In [1]: import numpy as np

In [2]: np.set_printoptions(suppress=True, linewidth=140)

In [3]: rnd = lambda a: np.round(a, 2) + 0

In [4]: J = np.array([[1.1, 2.0, 2.0], [2.0, 1.1, 1.0], [1.0, 2.0, 2.1]])

In [5]: W = np.array([[4, 4, -1, -4], [-5, -2, 0, -4], [5, 1, -5, 3]])

In [6]: coef = np.array([5, 3, 2, 0])

In [7]: hid = np.maximum(J @ W + coef, 0)

In [8]: print((hid > 0).mean(axis=0))
[1. 1. 0. 0.]

In [9]: print(hid)
[[ 9.4  5.4  0.   0. ]
 [12.5  9.8  0.   0. ]
 [ 9.5  5.1  0.   0. ]]

In [10]: C = np.array([[-2, -2, 2], [0, 2, 3], [1, 3, -3], [3, 0, -2]])

In [11]: print((hid @ C).round(6).argmax(axis=1))
[2 2 2]

In [12]: ev, vecs = np.linalg.eig(J)

In [13]: print(rnd(J @ vecs[:, 0] - ev[0] * vecs[:, 0]))
[0. 0. 0.]

In [14]: print(rnd(np.sort(np.linalg.eigvals(J @ J))))
[ 0.01  0.3  22.52]

In [15]: print(rnd(np.linalg.det(J)))
-0.26

In [16]: print((J - J.T) / 2)
[[ 0.   0.   0.5]
 [ 0.   0.  -0.5]
 [-0.5  0.5  0. ]]

In [17]: print((J + J.T) / 2)
[[1.1 2.  1.5]
 [2.  1.1 1.5]
 [1.5 1.5 2.1]]

In [18]: print(np.allclose(J, J.T))
False

In [19]: print(np.allclose(J @ J.T, J.T @ J))
False

In [20]: left, sv, VT = np.linalg.svd(J)

In [21]: print(rnd(sv))
[4.83 1.23 0.04]

In [22]: Y = left[:, :2] @ np.diag(sv[:2]) @ VT[:2]

In [23]: print(rnd(np.abs(J - Y).max()))
0.02

In [24]: print(rnd(Y))
[[1.1  1.98 2.02]
 [2.   1.1  1.  ]
 [1.   2.02 2.08]]

In [25]: print(np.linalg.matrix_rank(Y))
2

In [26]: K = np.array([[1, 0, 0], [0, 0, 1], [0, 1, 0]])

In [27]: x0 = np.array([5, 1, -5])

In [28]: print((K * x0).sum(axis=1))
[ 5 -5  1]

In [29]: print(K @ np.ones(3))
[1. 1. 1.]

In [30]: print(K @ np.eye(3)[0])
[1. 0. 0.]

In [31]: print(np.einsum("ij,j->i", K, x0))
[ 5 -5  1]

In [32]: print(K @ (2 * x0))
[ 10 -10   2]

In [33]: print(np.linalg.norm(K @ x0) <= np.linalg.norm(K, 2) * np.linalg.norm(x0) + 1e-9)
True

In [34]: print(K @ x0)
[ 5 -5  1]

In [35]: print(rnd(np.linalg.eigvalsh(K).min()))
-1.0

In [36]: print([round(float(np.linalg.det(K[:i, :i])), 2) + 0 for i in range(1, 4)])
[1.0, 0.0, -1.0]

In [37]: data = np.array([[4.0, 0.0, 0.0, 0.0],
    ...:     [0.0, 4.0, 0.0, 0.0],
    ...:     [0.0, 0.0, 4.0, 0.0],
    ...:     [0.0, 0.0, 0.0, 4.0]])

In [38]: print(data)
[[4. 0. 0. 0.]
 [0. 4. 0. 0.]
 [0. 0. 4. 0.]
 [0. 0. 0. 4.]]

In [39]: ev, vecs = np.linalg.eig(data)

In [40]: print(ev)
[4. 4. 4. 4.]

In [41]: print(data @ vecs[:, 0] - ev[0] * vecs[:, 0])
[0. 0. 0. 0.]

In [42]: ev, vecs = np.linalg.eigh(data)

In [43]: x0 = np.array([4, 9, 3, 3])

In [44]: print(x0 @ data @ x0 / (x0 @ x0), ev[0], ev[-1])
4.0 4.0 4.0

In [45]: print(vecs * np.abs(ev) @ vecs.T)
[[4. 0. 0. 0.]
 [0. 4. 0. 0.]
 [0. 0. 4. 0.]
 [0. 0. 0. 4.]]

In [46]: print(vecs * np.maximum(ev, 0) @ vecs.T)
[[4. 0. 0. 0.]
 [0. 4. 0. 0.]
 [0. 0. 4. 0.]
 [0. 0. 0. 4.]]

In [47]: print(x0 @ data @ x0)
460.0

In [48]: print(vecs * np.sqrt(ev) @ vecs.T)
[[2. 0. 0. 0.]
 [0. 2. 0. 0.]
 [0. 0. 2. 0.]
 [0. 0. 0. 2.]]

In [49]: W0 = np.load("layer9.npy")

In [50]: print(W0)
[[ 0 -9 -9]
 [ 0 15 15]
 [ 0  3  3]
 [ 0  0  0]]

In [51]: left, sv, VT = np.linalg.svd(W0)

In [52]: print(rnd(sv))
[25.1  0.   0. ]

In [53]: Y = left[:, :1] @ np.diag(sv[:1]) @ VT[:1]

In [54]: print(np.linalg.matrix_rank(Y))
1

In [55]: print(rnd(np.abs(W0 - Y).max()))
0.0

In [56]: print(rnd(np.linalg.norm(W0 - Y) / np.linalg.norm(W0)))
0.0

In [57]: print(np.linalg.matrix_rank(W0, rtol=0.05))
1
